% python3 -q
>>> import numpy as np
>>> np.set_printoptions(precision=2, suppress=True, linewidth=160, floatmode="fixed")
>>> J = np.array([[1.41, -0.08, 1.02],
...     [-0.51, 0.12, -0.97],
...     [1.11, -0.24, 1.51],
...     [-2.46, -0.42, -2.61],
...     [0.28, 0.04, 0.43],
...     [-2.81, 0.46, -3.0],
...     [-3.88, -0.34, -3.65],
...     [-0.43, -0.01, -0.41],
...     [-1.4, -0.7, -1.3],
...     [0.73, -0.35, 0.73],
...     [-2.58, -0.24, -1.6],
...     [0.16, 0.24, 0.28]])
>>> print(J)
[[ 1.41 -0.08  1.02]
 [-0.51  0.12 -0.97]
 [ 1.11 -0.24  1.51]
 [-2.46 -0.42 -2.61]
 [ 0.28  0.04  0.43]
 [-2.81  0.46 -3.00]
 [-3.88 -0.34 -3.65]
 [-0.43 -0.01 -0.41]
 [-1.40 -0.70 -1.30]
 [ 0.73 -0.35  0.73]
 [-2.58 -0.24 -1.60]
 [ 0.16  0.24  0.28]]
>>> d = np.linalg.norm(J[:, None] - J[None], axis=-1)
>>> print(d[9].round(6).argsort(kind="stable")[:4])
[9 4 0 2]
>>> print(np.linalg.matrix_rank(d ** 2))
5
>>> print(np.unravel_index(d.round(6).argmax(), d.shape))
(np.int64(2), np.int64(6))
>>> print(np.linalg.norm(J, axis=1))
[1.74 1.10 1.89 3.61 0.51 4.14 5.34 0.59 2.03 1.09 3.05 0.40]
>>> print(np.linalg.norm(J - J.mean(axis=0), axis=1))
[2.91 0.47 3.04 2.43 1.69 3.00 4.16 0.59 0.93 2.22 1.90 1.53]
>>> print((d + 1e9 * np.eye(12)).round(6).argmin(axis=1))
[ 2  7  0  5 11  3  5  1  1  4  3  4]
